In [1]: import numpy as np

In [2]: import numpy.linalg as la

In [3]: np.set_printoptions(suppress=True, linewidth=140)

In [4]: rd = lambda a: np.round(a, 1) + 0

In [5]: X = np.load("test19.npy")

In [6]: print(rd(X))
[[ 0.4  0.5  1.6  0.2  2.5  3.9]
 [-0.3 -3.6 -2.   2.2  1.7 -0.8]
 [-0.4 -3.4 -2.3  1.9  0.6 -2. ]
 [ 0.4  1.4  2.  -0.3  1.9  3.9]
 [-0.2 -3.4 -1.4  2.2  2.5  0.5]
 [ 0.2  3.2  1.2 -2.2 -2.7 -0.9]
 [-0.5 -3.1 -2.4  1.6  0.  -2.7]
 [ 0.3 -0.7  0.9  0.9  3.1  3.6]
 [-0.5 -1.9 -2.1  0.7 -1.5 -3.7]
 [ 0.1 -1.9  0.1  1.6  3.3  2.8]
 [-0.4 -3.6 -2.1  2.1  1.4 -1.2]
 [-0.1  1.8 -0.1 -1.6 -3.3 -2.9]
 [ 0.1  3.1  1.1 -2.2 -2.8 -1.2]
 [ 0.2  3.4  1.4 -2.2 -2.6 -0.6]
 [-0.3  0.5 -1.  -0.8 -3.  -3.7]
 [ 0.3 -0.3  1.1  0.8  3.   3.8]
 [ 0.   2.3  0.3 -1.8 -3.2 -2.4]
 [-0.1 -3.1 -1.   2.1  2.9  1.2]
 [-0.2 -3.3 -1.3  2.2  2.6  0.7]
 [-0.5 -3.  -2.4  1.5 -0.2 -2.8]
 [ 0.  -2.8 -0.7  2.   3.1  1.8]
 [-0.4 -0.7 -1.6 -0.2 -2.5 -4. ]
 [-0.5 -2.1 -2.2  0.8 -1.3 -3.6]
 [-0.3 -3.6 -2.   2.1  1.6 -0.9]
 [ 0.4  3.6  2.1 -2.1 -1.4  1.2]
 [-0.4 -1.5 -2.   0.4 -1.9 -3.9]
 [ 0.   2.7  0.7 -2.  -3.1 -1.9]
 [ 0.3 -0.3  1.1  0.7  2.9  3.8]
 [ 0.2  3.5  1.6 -2.2 -2.3 -0.1]
 [-0.2 -3.4 -1.4  2.2  2.5  0.6]
 [-0.3 -0.1 -1.3 -0.5 -2.8 -3.9]
 [ 0.   2.8  0.7 -2.  -3.1 -1.8]
 [ 0.  -2.5 -0.4  1.9  3.2  2.2]
 [-0.2 -3.3 -1.3  2.2  2.6  0.7]
 [ 0.4  1.   1.8 -0.1  2.3  3.9]]

In [7]: # looks like rank 2

In [8]: left, sv, VT = la.svd(X)

In [9]: print(rd(sv))
[22.8 18.8  0.   0.   0.   0. ]

In [10]: print(np.argmax(sv[:-1] / (sv[1:] + 1e-6)) + 1)
2

In [11]: Y = left[:, :2] @ np.diag(sv[:2]) @ VT[:2]

In [12]: print(la.matrix_rank(X, rtol=0.05))
2

In [13]: print(la.matrix_rank(Y))
2

In [14]: print(rd(la.norm(X - Y) / la.norm(X)))
0.0

In [15]: left, sv, VT = la.svd(X)

In [16]: V = VT[:(sv > 1e-8).sum()]

In [17]: rng = np.random.default_rng(71)

In [18]: x = X[9] + -2 * X[2] + rng.integers(2) * np.eye(6)[5]

In [19]: print(rd(x))
[ 1.   4.9  4.6 -2.1  2.   7.9]

In [20]: print(la.matrix_rank(np.vstack([X, x])))
3

In [21]: E = np.loadtxt("x.csv", delimiter=",")

In [22]: print(E)
[[ 1.6  0.5 -0.5  3.  -0.5]
 [-0.7 -1.8 -0.8 -1.6  1.9]
 [ 0.8  0.8 -0.4  0.6 -1. ]
 [-1.  -2.2 -1.3 -1.8  2.5]
 [ 0.4 -2.7  0.4  2.2  1.9]
 [-2.3 -1.5 -0.4 -3.5  2.1]
 [-1.8 -2.  -1.8 -3.5  2.9]
 [ 0.3  0.8  1.   0.9 -0.8]
 [ 0.   0.4 -1.1 -0.9  0.3]
 [ 1.2  1.  -0.2  1.4 -1.1]
 [ 0.4 -0.3 -0.4  0.2  0.4]
 [-1.9 -1.9 -0.3 -2.4  2.7]
 [ 0.8  0.6  1.2  2.1 -1.5]
 [ 0.5  1.  -0.1  0.8 -1.5]
 [-0.7  0.2  0.3  0.2  0.1]
 [ 1.5  1.4  0.2  3.  -1.7]
 [-1.9 -0.8 -0.3 -3.1  0.5]
 [ 0.9  2.1 -0.9  1.1 -1.8]
 [-0.6 -0.4 -0.6 -1.7  0.1]
 [-0.6  1.2  0.5 -0.2 -1.2]
 [-0.6  2.   0.2 -0.4 -1.4]
 [-1.8 -0.4 -0.5 -3.2  0.9]
 [ 0.9  0.7  0.3  1.6 -1.1]]

In [23]: Xs = (E - E.mean(axis=0)) / E.std(axis=0)

In [24]: print(rd(Xs.std(axis=0)))
[1. 1. 1. 1. 1.]

In [25]: print(np.argwhere(np.abs(Xs) > 2))
[[ 6  2]
 [12  2]]

In [26]: beta = la.lstsq(np.delete(Xs, 3, axis=1), Xs[:, 3])[0]

In [27]: print(rd(1 - np.var(Xs[:, 3] - np.delete(Xs, 3, axis=1) @ beta)))
1.0

In [28]: Xs = E - E.mean(axis=0)

In [29]: left, sv, VT = la.svd(Xs, full_matrices=False)

In [30]: print(np.abs(VT[0]).argmax())
3

In [31]: print((np.sign(left[:, 0]) == np.sign(left[0, 0])).astype(int))
[1 0 1 0 1 0 0 1 0 1 1 0 1 1 1 1 0 1 0 1 1 0 1]

In [32]: print(rd(VT[0] * np.sign(VT[0, np.abs(VT[0]).argmax()])))
[ 0.4  0.4  0.1  0.7 -0.5]

In [33]: Y = np.c_[E[:, :1] @ np.array([[0]]), np.array([4, -7, 8, -5, -4, 3, -9, 9, 7, -8, -6, 9, -5, 7, 8, 0, -8, 9, -4, -7, -3, -3, 3])]

In [34]: print(Y)
[[ 0.  4.]
 [ 0. -7.]
 [ 0.  8.]
 [ 0. -5.]
 [ 0. -4.]
 [ 0.  3.]
 [ 0. -9.]
 [ 0.  9.]
 [ 0.  7.]
 [ 0. -8.]
 [ 0. -6.]
 [ 0.  9.]
 [ 0. -5.]
 [ 0.  7.]
 [ 0.  8.]
 [ 0.  0.]
 [ 0. -8.]
 [ 0.  9.]
 [ 0. -4.]
 [ 0. -7.]
 [ 0. -3.]
 [ 0. -3.]
 [ 0.  3.]]

In [35]: print(rd(la.lstsq(E, Y[:, 0])[0]))
[0. 0. 0. 0. 0.]

In [36]: print(rd(la.norm(Y - E @ la.lstsq(E, Y)[0], axis=0)))
[ 0.  26.8]

In [37]: print(la.matrix_rank(np.c_[E, Y]))
6

In [38]: print(rd(la.norm(X) ** 2 / la.norm(X, 2) ** 2))
1.7

In [39]: print(rd(la.norm(X, "nuc")))
41.6

In [40]: print(rd(la.norm(X, 1)), rd(la.norm(X, np.inf)))
81.2 10.7

In [41]: print(rd(X[21] @ X[22]))
22.5

In [42]: print(rd(la.norm(X[21] - X[22])))
2.2

In [43]: data = np.load("sample11.npy")

In [44]: print(rd(data))
[[-0.5  0.4  0.2 -0.8]
 [-0.2 -0.4 -0.9 -0.2]
 [-0.7  0.4 -0.1  0.6]
 [-0.5 -0.8  0.5  0. ]]

In [45]: # columns are unit length and at right angles

In [46]: Q, R = la.qr(data)

In [47]: print(np.trace(Q @ Q.T))
4.0

In [48]: print(rd(Q.T @ Q))
[[1. 0. 0. 0.]
 [0. 1. 0. 0.]
 [0. 0. 1. 0.]
 [0. 0. 0. 1.]]

In [49]: print(rd(np.abs(np.diag(R))))
[1. 1. 1. 1.]

In [50]: print(rd(Q @ R))
[[-0.5  0.4  0.2 -0.8]
 [-0.2 -0.4 -0.9 -0.2]
 [-0.7  0.4 -0.1  0.6]
 [-0.5 -0.8  0.5  0. ]]

In [51]: x = np.array([1, 2, 0, 1])

In [52]: print(rd(np.sort(np.abs(np.degrees(np.angle(la.eigvals(data)))))))
[  0.  118.7 118.7 180. ]

In [53]: print(rd(la.det(data)))
-1.0

In [54]: print(rd(la.inv(data)))
[[-0.5 -0.2 -0.7 -0.5]
 [ 0.4 -0.4  0.4 -0.8]
 [ 0.2 -0.9 -0.1  0.5]
 [-0.8 -0.2  0.6  0. ]]

In [55]: print(rd(np.abs(la.eigvals(data))))
[1. 1. 1. 1.]

In [56]: print(rd(la.norm(x)), rd(la.norm(data @ x)))
2.4 2.4

In [57]: print(rd(la.pinv(data)))
[[-0.5 -0.2 -0.7 -0.5]
 [ 0.4 -0.4  0.4 -0.8]
 [ 0.2 -0.9 -0.1  0.5]
 [-0.8 -0.2  0.6  0. ]]

In [58]: Y = np.array([[-5, 0], [4, 3]])

In [59]: C = np.kron(Y, data)

In [60]: print(C.shape)
(8, 8)

In [61]: print(la.matrix_rank(C))
8

In [62]: arr = np.load("run15.npy")

In [63]: print(arr)
[[0 3 0 0]
 [0 0 0 3]
 [2 0 0 0]
 [0 0 2 0]]

In [64]: print(rd(la.svd(arr, compute_uv=False)))
[3. 3. 2. 2.]

In [65]: print(rd(la.pinv(arr)))
[[0.  0.  0.5 0. ]
 [0.3 0.  0.  0. ]
 [0.  0.  0.  0.5]
 [0.  0.3 0.  0. ]]

In [66]: print(arr[:, 0] @ arr[:, 2])
0

In [67]: print(arr @ arr.T)
[[9 0 0 0]
 [0 9 0 0]
 [0 0 4 0]
 [0 0 0 4]]

In [68]: print((arr - arr.T) / 2)
[[ 0.   1.5 -1.   0. ]
 [-1.5  0.   0.   1.5]
 [ 1.   0.   0.  -1. ]
 [ 0.  -1.5  1.   0. ]]

In [69]: print((arr + arr.T) / 2)
[[0.  1.5 1.  0. ]
 [1.5 0.  0.  1.5]
 [1.  0.  0.  1. ]
 [0.  1.5 1.  0. ]]

In [70]: print(np.allclose(arr @ arr.T, arr.T @ arr))
False

In [71]: print(rd(la.det(arr)))
-36.0

In [72]: print(np.einsum("ii->", arr))
0

In [73]: print(np.einsum("ij,ji->", arr, arr))
0

In [74]: print(rd(la.eigvals(arr).sum().real))
0.0

In [75]: print(rd(la.det(arr[::-1])))
-36.0

In [76]: print(rd(la.eigvals(arr)))
[-2.4+0.j   0. +2.4j  0. -2.4j  2.4+0.j ]

In [77]: M = np.load("w.npy")

In [78]: print(M)
[[ 4  4  4  4]
 [ 4  8  8  8]
 [ 4  8 12 12]
 [ 4  8 12 16]]

In [79]: # equal to its transpose

In [80]: print(rd(np.poly(M)))
[   1.  -40.  240. -448.  256.]

In [81]: print(rd(la.det(M[::-1])))
256.0

In [82]: print(rd(la.det(M.T)))
256.0

In [83]: print(rd(la.det(2 * M)), rd(la.det(M)))
4096.0 256.0

In [84]: print(np.einsum("ii->", M))
40

In [85]: Q = M.astype(float).copy()

In [86]: for j in range(4):
    ...:     Q[:, j] -= Q[:, :j] @ (Q[:, :j].T @ Q[:, j])
    ...:     Q[:, j] /= la.norm(Q[:, j])
    ...: 

In [87]: print(rd(Q.T @ M))
[[ 8.  14.  18.  20. ]
 [ 0.   3.5  5.8  6.9]
 [ 0.   0.   3.3  4.9]
 [ 0.   0.   0.   2.8]]

In [88]: print(rd(Q))
[[ 0.5 -0.9  0.   0. ]
 [ 0.5  0.3 -0.8  0. ]
 [ 0.5  0.3  0.4 -0.7]
 [ 0.5  0.3  0.4  0.7]]

In [89]: print(rd(Q.T @ Q))
[[1. 0. 0. 0.]
 [0. 1. 0. 0.]
 [0. 0. 1. 0.]
 [0. 0. 0. 1.]]

In [90]: evals, V = la.eigh(M)

In [91]: print(np.unique(evals.round(6) + 0, return_counts=True)[1])
[1 1 1 1]

In [92]: print((evals > 1e-8).sum(), (evals < -1e-8).sum())
4 0

In [93]: print(rd(np.abs(V[:, -1])))
[0.2 0.4 0.6 0.7]

In [94]: print(rd(arr.mean(axis=0)))
[0.5 0.8 0.5 0.8]

In [95]: print(arr.sum(axis=0))
[2 3 2 3]

In [96]: print(np.diff(arr, axis=0))
[[ 0 -3  0  3]
 [ 2  0  0 -3]
 [-2  0  2  0]]

In [97]: print(np.count_nonzero(arr))
4

In [98]: print(np.unravel_index(np.abs(arr).argmax(), arr.shape))
(np.int64(0), np.int64(1))

In [99]: evals, V = la.eig(M)

In [100]: print(rd(np.sort(la.eigvals(M.T))))
[ 1.1  1.7  4.  33.2]

In [101]: print(rd(np.sort(la.eigvals(M @ M))))
[   1.3    2.9   16.  1099.8]

In [102]: J = np.loadtxt("m.csv", delimiter=",")

In [103]: print(J)
[[  1.1  -8.3   9.1 -15.   -4.7]
 [ 16.1   4.5  -4.1  -9.6   3.2]
 [  4.4  -6.2   6.5 -10.9  13.4]
 [  0.6   0.7 -18.3   4.7   6.6]
 [-13.7  -6.2  -3.1  -6.8 -10.9]
 [-16.8   7.    6.3   1.8  -5.1]
 [  6.5  14.2  -3.7   3.4  11.4]
 [-18.2   3.9   7.2  -1.7   0.3]
 [  2.7   4.6  -8.  -17.4   2.3]
 [  2.2   2.3   1.2  -1.8  19.6]
 [  0.5  14.9   6.3 -11.5   2.4]
 [ 10.5   0.8 -17.    0.4   0. ]
 [  4.7   9.8   6.3 -14.3  -6.2]
 [ -0.9 -15.7   8.7  -5.9   6.4]
 [ -3.2  -2.  -14.7 -10.2  -8.1]
 [  3.9  -3.4 -12.   -9.8 -11.5]
 [  2.9   5.1  -5.3  11.4  14.3]
 [ -5.2  -2.6   6.4 -15.4  -9.4]
 [ -2.2   2.8   3.7 -10.6  16.2]
 [ 16.7  -0.1   6.1  -3.    8.7]
 [  7.5  -1.3 -18.3   0.3   2.3]
 [ -1.  -14.6   7.8   7.3  -8.4]
 [  0.3  -5.2  11.   15.8  -1.3]
 [ 12.9  14.4  -1.6   4.8   0. ]
 [ 12.9  10.7 -10.6  -2.1   0.6]
 [ 10.3   9.    3.8   7.2  12.1]
 [ -4.6 -18.8   0.7   1.2   5. ]
 [  0.4   9.3   1.1   0.7 -17.7]
 [ -3.3  14.4   7.3 -10.8   3.2]
 [  5.8  -5.3   7.2   0.6 -16.9]
 [  1.5   1.2  -4.   -2.6 -19.3]
 [ 12.3   5.4  -7.8  11.4  -5.4]
 [ -2.8   2.5  11.1  -5.3  15.3]]

In [104]: Y = np.c_[J[:, :4] @ np.array([[-1, 1, 1, 2], [0, 3, 0, 3], [-3, -1, 0, 3], [-3, 3, 0, 0]]), np.array([-3, 0, 5, 2, -1, -1, -3, -2, 0, 0, 1, 5, 1, 1, -5, 2, 4, 5, 5, 0, -5, -3, 5, 5, -4, -4, 4, 0, -3, 1, 5, 3, 2])]

In [105]: print(rd(Y))
[[ 16.6 -77.9   1.1   4.6  -3. ]
 [ 25.    4.9  16.1  33.4   0. ]
 [  8.8 -53.4   4.4   9.7   5. ]
 [ 40.2  35.1   0.6 -51.6   2. ]
 [ 43.4 -49.6 -13.7 -55.3  -1. ]
 [ -7.5   3.3 -16.8   6.3  -1. ]
 [ -5.6  63.    6.5  44.5  -3. ]
 [  1.7 -18.8 -18.2  -3.1  -2. ]
 [ 73.5 -27.7   2.7  -4.8   0. ]
 [ -0.4   2.5   2.2  14.9   0. ]
 [ 15.1   4.4   0.5  64.6   1. ]
 [ 39.3  31.1  10.5 -27.6   5. ]
 [ 19.3 -15.1   4.7  57.7   1. ]
 [ -7.5 -74.4  -0.9 -22.8   1. ]
 [ 77.9 -25.1  -3.2 -56.5  -5. ]
 [ 61.5 -23.7   3.9 -38.4   2. ]
 [-21.2  57.7   2.9   5.2   4. ]
 [ 32.2 -65.6  -5.2   1.    5. ]
 [ 22.9 -29.3  -2.2  15.1   5. ]
 [-26.    1.3  16.7  51.4   0. ]
 [ 46.5  22.8   7.5 -43.8  -5. ]
 [-44.3 -30.7  -1.  -22.4  -3. ]
 [-80.7  21.1   0.3  18.    5. ]
 [-22.5  72.1  12.9  64.2   5. ]
 [ 25.2  49.3  12.9  26.1  -4. ]
 [-43.3  55.1  10.3  59.   -4. ]
 [ -1.1 -58.1  -4.6 -63.5   4. ]
 [ -5.8  29.3   0.4  32.    0. ]
 [ 13.8   0.2  -3.3  58.5  -3. ]
 [-29.2 -15.5   5.8  17.3   1. ]
 [ 18.3   1.3   1.5  -5.4   5. ]
 [-23.1  70.5  12.3  17.4   3. ]
 [-14.6 -22.3  -2.8  35.2   2. ]]

In [106]: print(rd(la.norm(Y - J @ la.lstsq(J, Y)[0], axis=0)))
[ 0.   0.   0.   0.  18.4]

In [107]: print(la.matrix_rank(np.c_[J, Y]))
6

In [108]: f, r1 = J[9], J[32]

In [109]: print(rd(f @ r1))
322.3

In [110]: print(rd(f @ f))
399.0

In [111]: pr = (f @ r1) / (f @ f) * f

In [112]: print(rd(pr))
[ 1.8  1.9  1.  -1.5 15.8]

In [113]: print(la.matrix_rank(np.outer(f, r1)))
1

In [114]: D = la.norm(J[:, None] - J[None], axis=-1)

In [115]: print(D[9].round(6).argsort(kind="stable")[:4])
[ 9 18 32  2]

In [116]: print(D.mean(axis=1).argmax())
22

In [117]: print(la.matrix_rank(D ** 2))
7

In [118]: print(np.flatnonzero(D[9] < D.mean() / 2))
[ 9 18 32]

In [119]: print(D.shape)
(33, 33)

In [120]: K = np.array([[0, 0, 0, 0, 0],
     ...:     [0, 0, 0, 0, 0],
     ...:     [0, 0, 0, 0, 0],
     ...:     [0, 0, 0, 0, 0],
     ...:     [2, 0, 0, 0, 0]])

In [121]: # columns 1 and 2 are equal

In [122]: f = np.array([4, 0, 0])

In [123]: print(np.cross(K[0, :3], K[3, :3]))
[0 0 0]

In [124]: print(np.polyval(f, K[0]))
[0 0 0 0 0]

In [125]: print(np.correlate(K[0], K[3], "full"))
[0 0 0 0 0 0 0 0 0]

In [126]: print(np.convolve(K[0], f))
[0 0 0 0 0 0 0]

In [127]: Y = np.array([[0, 1], [2, 2]])

In [128]: C = np.kron(Y, K)

In [129]: print(rd(la.norm(C, 2)), rd(la.norm(Y, 2) * la.norm(K, 2)))
5.8 5.8

In [130]: print(la.matrix_rank(C))
2

In [131]: print(C.shape)
(10, 10)

In [132]: print(C)
[[0 0 0 0 0 0 0 0 0 0]
 [0 0 0 0 0 0 0 0 0 0]
 [0 0 0 0 0 0 0 0 0 0]
 [0 0 0 0 0 0 0 0 0 0]
 [0 0 0 0 0 2 0 0 0 0]
 [0 0 0 0 0 0 0 0 0 0]
 [0 0 0 0 0 0 0 0 0 0]
 [0 0 0 0 0 0 0 0 0 0]
 [0 0 0 0 0 0 0 0 0 0]
 [4 0 0 0 0 4 0 0 0 0]]

In [133]: print(rd(la.norm(C, "nuc")))
7.2

In [134]: print(rd(la.norm(C, axis=0)))
[4.  0.  0.  0.  0.  4.5 0.  0.  0.  0. ]

In [135]: print(rd(la.norm(C, 1)), rd(la.norm(C, np.inf)))
6.0 8.0

In [136]: print(rd(la.norm(C[5], 1)), rd(la.norm(C[5], np.inf)))
0.0 0.0

In [137]: print(rd(la.norm(C, 2)))
5.8

In [138]: def softmax(z):
     ...:     e = np.exp(z - z.max(axis=-1, keepdims=True))
     ...:     return e / e.sum(axis=-1, keepdims=True)
     ...: 

In [139]: print(softmax(K[2] + -2))
[0.2 0.2 0.2 0.2 0.2]

In [140]: print(softmax(10 * K[2]))
[0.2 0.2 0.2 0.2 0.2]

In [141]: print(rd(softmax(K).sum(axis=1)))
[1. 1. 1. 1. 1.]

In [142]: print(softmax(K[2]))
[0.2 0.2 0.2 0.2 0.2]

In [143]: scores = K @ K.T / np.sqrt(5)

In [144]: print(rd(softmax(scores + np.triu(np.full(scores.shape, -np.inf), 1))))
[[1.  0.  0.  0.  0. ]
 [0.5 0.5 0.  0.  0. ]
 [0.3 0.3 0.3 0.  0. ]
 [0.2 0.2 0.2 0.2 0. ]
 [0.1 0.1 0.1 0.1 0.6]]

In [145]: print(rd(la.norm(K[4], 1)), rd(la.norm(K[4], np.inf)))
2.0 2.0

In [146]: print(rd(la.norm(K, axis=0)))
[2. 0. 0. 0. 0.]

In [147]: print(rd(la.norm(K, 1)), rd(la.norm(K, np.inf)))
2.0 2.0

In [148]: print(rd(la.norm(K) ** 2 / la.norm(K, 2) ** 2))
1.0
